>>> import numpy as np
>>> np.set_printoptions(suppress=True, linewidth=160)
>>> rnd = lambda a: np.round(a, 2) + 0
>>> W0 = np.cumsum(np.array([[0, 2, 1, 1, 1, 1],
...     [2, 0, 1, 2, 1, 0],
...     [0, 2, 0, 0, 0, 1],
...     [1, 0, 1, 0, 2, 0],
...     [0, 2, 2, 0, 0, 2],
...     [2, 2, 2, 1, 1, 1],
...     [1, 2, 0, 2, 0, 0],
...     [1, 1, 0, 2, 0, 2],
...     [1, 0, 1, 1, 1, 0],
...     [2, 0, 0, 1, 1, 2],
...     [0, 1, 2, 2, 0, 1]]), axis=0)
>>> W0
array([[ 0,  2,  1,  1,  1,  1],
       [ 2,  2,  2,  3,  2,  1],
       [ 2,  4,  2,  3,  2,  2],
       [ 3,  4,  3,  3,  4,  2],
       [ 3,  6,  5,  3,  4,  4],
       [ 5,  8,  7,  4,  5,  5],
       [ 6, 10,  7,  6,  5,  5],
       [ 7, 11,  7,  8,  5,  7],
       [ 8, 11,  8,  9,  6,  7],
       [10, 11,  8, 10,  7,  9],
       [10, 12, 10, 12,  7, 10]])
>>> left, sig, Vh = np.linalg.svd(W0)
>>> print(np.argmax(sig[:-1] / (sig[1:] + 1e-6)) + 1)
1
>>> rnd(sig)
array([51.12,  4.54,  2.44,  2.12,  1.5 ,  1.29])
>>> A2 = left[:, :1] @ np.diag(sig[:1]) @ Vh[:1]
>>> rnd(np.abs(W0 - A2).max())
np.float64(1.94)
>>> np.linalg.matrix_rank(W0, rtol=0.05)
np.int64(2)
>>> rnd(np.linalg.norm(W0 - A2, 2)), rnd(sig[1])
(np.float64(4.54), np.float64(4.54))
>>> A2 = np.array([[3, 6], [2, 2], [4, 0]])
>>> mat = np.tile(A2, (2, 3))
>>> mat
array([[3, 6, 3, 6, 3, 6],
       [2, 2, 2, 2, 2, 2],
       [4, 0, 4, 0, 4, 0],
       [3, 6, 3, 6, 3, 6],
       [2, 2, 2, 2, 2, 2],
       [4, 0, 4, 0, 4, 0]])
>>> rk = np.linalg.matrix_rank(mat)
>>> print(rk)
2
>>> null = np.linalg.svd(mat)[2][rk:].T
>>> print(null.shape)
(6, 4)
>>> print([int(np.linalg.matrix_rank(mat[:i])) for i in range(1, len(mat) + 1)])
[1, 2, 2, 2, 2, 2]
>>> [int(np.linalg.matrix_rank(mat[:, :j + 1])) for j in range(6)]
[1, 2, 2, 2, 2, 2]
>>> T = np.stack([mat, 4 * mat, mat[::-1]])
>>> T.sum(axis=0)
array([[19, 30, 19, 30, 19, 30],
       [12, 12, 12, 12, 12, 12],
       [23,  6, 23,  6, 23,  6],
       [19, 30, 19, 30, 19, 30],
       [12, 12, 12, 12, 12, 12],
       [23,  6, 23,  6, 23,  6]])
>>> np.einsum("bij,cij->bc", T, T)
array([[ 414, 1656,  192],
       [1656, 6624,  768],
       [ 192,  768,  414]])
>>> rnd(np.linalg.norm(T, axis=(1, 2)))
array([20.35, 81.39, 20.35])
>>> np.linalg.matrix_rank(T)
array([2, 2, 2])
>>> T.shape
(3, 6, 6)
>>> C2 = mat.T @ mat
>>> C2
array([[58, 44, 58, 44, 58, 44],
       [44, 80, 44, 80, 44, 80],
       [58, 44, 58, 44, 58, 44],
       [44, 80, 44, 80, 44, 80],
       [58, 44, 58, 44, 58, 44],
       [44, 80, 44, 80, 44, 80]])
>>> rnd(np.linalg.eigvalsh(C2)[::-1])
array([343.06,  70.94,   0.  ,   0.  ,   0.  ,   0.  ])
>>> np.trace(C2), (mat ** 2).sum()
(np.int64(414), np.int64(414))
>>> print(np.allclose(C2, C2.T))
True
>>> J = np.load("data.npy")
>>> J
array([[ 0,  3,  0,  3,  2,  0,  1],
       [-4,  2,  0, -3,  3, -1, -1],
       [-4,  2, -1, -3,  0, -1, -2],
       [-4,  1, -3,  1, -3, -1, -1],
       [-4,  3, -3, -2, -2, -1,  3],
       [12,  0,  1,  0, -3,  3, -1],
       [-4,  1, -2, -2, -3, -1,  1],
       [ 0,  3, -3,  0, -2,  0, -2]])
>>> ang = np.radians(90)
>>> Rm = np.eye(7)
>>> Rm[4, 4] = Rm[0, 0] = np.cos(ang)
>>> Rm[4, 0], Rm[0, 4] = -np.sin(ang), np.sin(ang)
>>> rnd(Rm)
array([[ 0.,  0.,  0.,  0.,  1.,  0.,  0.],
       [ 0.,  1.,  0.,  0.,  0.,  0.,  0.],
       [ 0.,  0.,  1.,  0.,  0.,  0.,  0.],
       [ 0.,  0.,  0.,  1.,  0.,  0.,  0.],
       [-1.,  0.,  0.,  0.,  0.,  0.,  0.],
       [ 0.,  0.,  0.,  0.,  0.,  1.,  0.],
       [ 0.,  0.,  0.,  0.,  0.,  0.,  1.]])
>>> A2 = J @ Rm.T
>>> rnd(A2)
array([[  2.,   3.,   0.,   3.,   0.,   0.,   1.],
       [  3.,   2.,   0.,  -3.,   4.,  -1.,  -1.],
       [  0.,   2.,  -1.,  -3.,   4.,  -1.,  -2.],
       [ -3.,   1.,  -3.,   1.,   4.,  -1.,  -1.],
       [ -2.,   3.,  -3.,  -2.,   4.,  -1.,   3.],
       [ -3.,   0.,   1.,   0., -12.,   3.,  -1.],
       [ -3.,   1.,  -2.,  -2.,   4.,  -1.,   1.],
       [ -2.,   3.,  -3.,   0.,   0.,   0.,  -2.]])
>>> rnd(np.linalg.svd(J, compute_uv=False)), rnd(np.linalg.svd(A2, compute_uv=False))
(array([16.28,  8.45,  5.57,  5.22,  4.31,  0.88,  0.  ]), array([16.28,  8.45,  5.57,  5.22,  4.31,  0.88,  0.  ]))
>>> print(np.abs(A2 - J).max(axis=0))
[15.  0.  0.  0.  9.  0.  0.]
>>> print(np.allclose(J @ J.T, A2 @ A2.T))
True
>>> data = np.loadtxt("sample8.csv", delimiter=",")
>>> data
array([[-14. ,   1. ,   0.6,   0. ,   1.4,   0.4,  -1.4,   2.2,  -0.4,   0.7,  -0.3],
       [ -8. ,   1.4,   0.8,   0.3,   0.2,  -0.4,  -0.1,   0. ,  -0.6,   2.3,   2.2],
       [ 16. ,   0.1,  -1.7,   0.1,   1.2,  -0.8,   0. ,   0.2,   1.6,  -1.3,   0.6],
       [ 11. ,  -1.3,   2.3,  -1.5,   0.5,  -0.5,   0.7,   1.3,   0.1,   1.8,  -0.2],
       [  6. ,  -0.9,   1.2,   0.4,   0.4,  -0.5,  -0.8,   0.4,  -0.9,  -0.1,   2.2],
       [  2. ,   0.9,  -1.2,   0.9,  -0.1,   0.7,  -0.1,   0. ,   0.6,   0.8,  -0.3],
       [  8. ,   0.5,  -0.4,   0.2,  -1.2,  -0.4,   0.3,   0.9,  -0.3,  -0.6,   0.6],
       [-10. ,   1.7,  -0.4,  -1.6,  -1.6,   1.1,   1.2,  -0.6,   0.8,   0.5,   1.6],
       [ -4. ,  -0.1,   0.5,   1.2,  -0.6,  -1.1,   0.9,   0.7,   0.1,  -0.9,   0.4],
       [ -6. ,   1.4,   0.7,   0.8,  -0.8,   0.4,   2.7,   0.3,   0.5,  -1.2,  -1.2],
       [  0. ,   0.1,   0.8,  -1.9,   0.8,  -1. ,  -0.7,   0.5,   0.2,  -0.6,  -1. ],
       [ -4. ,  -0.3,   1.4,  -0.4,   1.7,  -1.7,  -0.6,  -0.6,  -1.4,   1.6,   0. ],
       [ -5. ,  -1.4,   0.1,   0.1,   2.6,   0.2,   0.1,  -0.1,  -1. ,   1. ,  -0.1],
       [  2. ,   0.2,   1.3,   0.2,  -0.6,   1.2,  -2. ,   2.2,  -0.6,   0.2,  -0.6]])
>>> def softmax(z):
...     e = np.exp(z - z.max(axis=-1, keepdims=True))
...     return e / e.sum(axis=-1, keepdims=True)
... 
>>> rnd(softmax(data[12] + 3))
array([0.  , 0.01, 0.05, 0.05, 0.58, 0.05, 0.05, 0.04, 0.02, 0.12, 0.04])
>>> rnd(softmax(data[12]))
array([0.  , 0.01, 0.05, 0.05, 0.58, 0.05, 0.05, 0.04, 0.02, 0.12, 0.04])
>>> scores = data @ data.T / np.sqrt(11)
>>> softmax(scores).round(6).argmax(axis=1)
array([ 0,  0,  2,  2,  2,  2,  2,  0,  0,  0, 10,  0,  0,  2])
>>> hat = data @ np.linalg.solve(data.T @ data, data.T)
>>> rnd(np.diag(hat))
array([0.78, 0.67, 0.88, 0.98, 0.77, 0.48, 1.  , 0.81, 0.82, 1.  , 0.64, 0.66, 0.82, 0.69])
>>> print(np.linalg.matrix_rank(np.eye(14) - hat))
3
>>> np.allclose(hat @ hat, hat)
True
>>> rnd(np.linalg.svd(data, compute_uv=False))
array([30.74,  6.74,  4.59,  4.49,  4.11,  3.53,  2.96,  2.83,  2.13,  1.21,  1.04])
>>> print(rnd(np.linalg.norm(data)))
32.94
>>> data.shape
(14, 11)
>>> data[14]
Traceback (most recent call last):
  File "<python-input-58>", line 1, in <module>
    data[14]
    ~~~~^^^^
IndexError: index 14 is out of bounds for axis 0 with size 14
>>> print(np.linalg.matrix_rank(data))
11
